$ python3 -q
>>> import numpy as np
>>> from numpy import linalg as LA
>>> np.set_printoptions(suppress=True, linewidth=200)
>>> def tidy(a):
...     return np.round(a, 1) + 0
... 
>>> cent = np.array([[-0.1, 1.0, -1.1, 0.3, 0.4, 1.3]])
>>> rng = np.random.default_rng(820)
>>> m1 = np.array([[3],
...     [2],
...     [0],
...     [3],
...     [3],
...     [3],
...     [0],
...     [1],
...     [2],
...     [0],
...     [1],
...     [2],
...     [3],
...     [2],
...     [0],
...     [0],
...     [2],
...     [3],
...     [1],
...     [2],
...     [2],
...     [0],
...     [2],
...     [0],
...     [1],
...     [3],
...     [3]]) @ cent + 0.3 * rng.normal(size=(27, 6))
>>> print(tidy(m1))
[[-0.2  2.9 -3.1  0.8  1.1  3.5]
 [-0.3  2.1 -2.1  0.8  0.9  2.3]
 [-0.4  0.  -0.3 -0.1 -0.1 -0.3]
 [-0.1  3.4 -3.3  0.9  1.5  3.9]
 [-0.1  2.4 -3.   0.8  1.2  4.1]
 [-0.4  3.8 -3.2  1.3  1.7  4.1]
 [-0.3  0.2 -0.3  0.1  0.4  0.4]
 [-0.3  0.8 -1.1  0.1  0.6  1.3]
 [ 0.   2.1 -2.   0.5  1.   1.9]
 [-0.2 -0.3 -0.1  0.3  0.5  0.3]
 [ 0.   1.4 -1.2  0.1  0.7  1.3]
 [-0.5  3.1 -2.4  0.5  0.7  2.5]
 [-0.8  2.5 -3.   0.8  1.5  3.8]
 [-0.2  1.8 -2.4  0.8  0.2  2.5]
 [-0.2 -0.2 -0.1 -0.1 -0.3 -0.3]
 [ 0.2  0.4  0.1 -0.2  0.1 -0.3]
 [-0.4  2.2 -2.3  0.9  0.6  2.7]
 [-0.3  3.  -2.5  0.7  0.9  3.9]
 [ 0.   1.4 -0.9  0.3  0.5  1.7]
 [-0.5  1.9 -2.6  0.3  0.4  2.2]
 [ 0.   2.  -1.8  0.4  0.9  2.8]
 [-0.2  0.1 -1.  -0.1 -0.4 -0.4]
 [ 0.1  2.3 -2.   0.9  0.3  2.1]
 [ 0.1 -0.1  0.2  0.4  0.1  0.1]
 [-0.1  1.6 -0.6  0.4 -0.2  0.8]
 [-0.1  3.3 -3.4  0.9  0.9  3.7]
 [-0.9  2.9 -3.2  1.1  1.4  3.7]]
>>> x0 = np.array([0, 3, 3, 8, 1, 0])
>>> y = m1 @ x0
>>> print(tidy(LA.pinv(m1) @ m1))
[[1. 0. 0. 0. 0. 0.]
 [0. 1. 0. 0. 0. 0.]
 [0. 0. 1. 0. 0. 0.]
 [0. 0. 0. 1. 0. 0.]
 [0. 0. 0. 0. 1. 0.]
 [0. 0. 0. 0. 0. 1.]]
>>> print(tidy(LA.lstsq(m1, y)[0]))
[0. 3. 3. 8. 1. 0.]
>>> y = y + 0.1 * rng.normal(size=27)
>>> print(tidy(y))
[ 6.3  7.2 -2.2  9.1  5.9 14.1  0.9  0.4  6.   1.8  2.2  7.   6.3  4.5 -2.3  0.2  7.5  8.   4.3  0.6  4.6 -3.7  8.5  3.3  6.   7.8  8.8]
>>> c, *_ = LA.lstsq(m1, y)
>>> print([round(float(LA.norm(LA.solve(m1.T @ m1 + lam * np.eye(6), m1.T @ y))), 2) for lam in (0, 1, 10, 100)])
[9.2, 5.5, 1.94, 1.16]
>>> print(tidy(m1.T @ (y - m1 @ c)))
[0. 0. 0. 0. 0. 0.]
>>> print(c.round())
[-0.  3.  3.  8.  1. -0.]
